>>> import numpy as np
>>> np.set_printoptions(precision=3, suppress=True, linewidth=160, sign=" ")
>>> E = np.array([[1, 0, 0, 0, 1],
...     [0, 0, 1, 3, 0],
...     [2, 1, 1, 3, 0],
...     [2, 1, 0, 0, 2],
...     [2, 2, 2, 1, 2]])
>>> O = E.astype(float).copy()
>>> for j in range(5):
...     O[:, j] -= O[:, :j] @ (O[:, :j].T @ O[:, j])
...     O[:, j] /= np.linalg.norm(O[:, j])
... 
>>> np.round(O.T @ O, 3) + 0
array([[ 1.,  0.,  0.,  0.,  0.],
       [ 0.,  1.,  0.,  0.,  0.],
       [ 0.,  0.,  1.,  0.,  0.],
       [ 0.,  0.,  0.,  1.,  0.],
       [ 0.,  0.,  0.,  0.,  1.]])
>>> E[4] @ E[1]
np.int64(5)
>>> np.linalg.norm(E, axis=1).argmax()
np.int64(4)
>>> round(float(np.linalg.norm(E, 2)), 3)
6.034
>>> np.linalg.norm(E, axis=0)
array([ 3.606,  2.449,  2.449,  4.359,  3.   ])
>>> np.linalg.norm(E, axis=1)
array([ 1.414,  3.162,  3.873,  3.   ,  4.123])
>>> round(np.linalg.norm(E, "nuc"), 3)
np.float64(12.436)
>>> feats = np.load("dump.npy")
>>> feats
array([[  3,   2,   0,   3,   0,  15],
       [  1,   3,   0,   0,   2,   0],
       [  3,   0,   1,   1,   3,   5],
       [  3,   2,   0,   3,   3,  15],
       [  3,   2,   0,   1,   2,   5]])
>>> x0 = np.array([0, 2, 2, -2, 0])
>>> rhs = E @ x0
>>> beta, lr = np.zeros(5), 1 / np.linalg.norm(E, 2) ** 2
>>> for i in range(30):
...     beta -= lr * E.T @ (E @ beta - rhs)
...     if i % 10 == 0: print(i, round(np.linalg.norm(E @ beta - rhs), 3))
... 
0 5.463
10 2.24
20 1.403
>>> beta
array([-0.048,  1.596,  1.546, -1.717,  0.508])
>>> round(np.linalg.cond(E), 3)
np.float64(18.778)
>>> A2 = np.array([[-2, 3, 2, 4], [-3, 2, 4, -1], [-3, -4, -3, -5], [3, 1, -3, 2]])
>>> M = np.triu(A2, 1)
>>> M
array([[ 0,  3,  2,  4],
       [ 0,  0,  4, -1],
       [ 0,  0,  0, -5],
       [ 0,  0,  0,  0]])
>>> A2 = feats / np.sqrt((feats ** 2).mean(axis=1, keepdims=True))
>>> np.linalg.norm(A2, axis=1)
array([ 2.449,  2.449,  2.449,  2.449,  2.449])
>>> mat = np.array([[1, -3, 9, -27],
...     [1, -2, 4, -8],
...     [1, -1, 1, -1],
...     [1, 0, 0, 0],
...     [1, 1, 1, 1],
...     [1, 2, 4, 8]])
>>> W1 = np.array([[0, 0, 0, 0, -3],
...     [2, -2, -1, 2, 2],
...     [-1, -1, 2, -1, 1],
...     [2, 3, -1, 3, -2],
...     [0, -3, -3, 0, 1],
...     [0, -2, -3, 0, -2]])
>>> beta = np.array([2, -2, 1, -2, 0])
>>> act = np.maximum(feats @ W1 + beta, 0)
>>> np.linalg.matrix_rank(act)
np.int64(3)
>>> (act > 0).astype(int)
array([[ 1,  0,  0,  1,  0],
       [ 1,  0,  0,  1,  1],
       [ 1,  0,  0,  0,  0],
       [ 1,  0,  0,  1,  0],
       [ 1,  0,  0,  1,  0]])
>>> act
array([[ 12,   0,   0,  11,   0],
       [  8,   0,   0,   4,   5],
       [  3,   0,   0,   0,   0],
       [ 12,   0,   0,  11,   0],
       [  8,   0,   0,   5,   0]])
>>> Z = np.array([[1, 0], [-2, -1], [1, -1], [2, -1], [1, -1]])
>>> W1 @ Z
array([[-3,  3],
       [11, -1],
       [ 2, -1],
       [-1, -3],
       [ 4,  5],
       [-1,  7]])
>>> (act @ Z).round(6).argmax(axis=1)
array([ 0,  0,  0,  0,  0])
>>> A2 = np.array([[3, 0, 2], [0, 1, 3], [2, 3, 0], [3, 1, 0]])
>>> np.linalg.matrix_rank(mat @ A2)
np.int64(3)
>>> np.einsum("ij->j", mat)
array([  6,  -3,  19, -27])
>>> np.einsum("ik,kj->ji", mat, A2)
array([[-60, -13,   2,   3,   8,  35],
       [ -3,   2,   1,   0,   5,  22],
       [ -7,  -4,  -1,   2,   5,   8]])
>>> A2 = np.c_[mat[:, :2] @ np.array([[-1, 1], [1, 0]]), np.array([3, 1, 3, -3, -1, -1])]
>>> A2
array([[-4,  1,  3],
       [-3,  1,  1],
       [-2,  1,  3],
       [-1,  1, -3],
       [ 0,  1, -1],
       [ 1,  1, -1]])
>>> np.linalg.norm(np.linalg.qr(mat)[0].T @ A2, axis=0) ** 2 / ((A2 ** 2).sum(axis=0) + 1e-12)
array([ 1.  ,  1.  ,  0.61])
>>> np.linalg.matrix_rank(np.c_[mat, A2])
np.int64(5)
>>> np.round(np.linalg.norm(A2 - mat @ np.linalg.lstsq(mat, A2)[0], axis=0), 3) + 0
array([ 0.   ,  0.   ,  3.423])
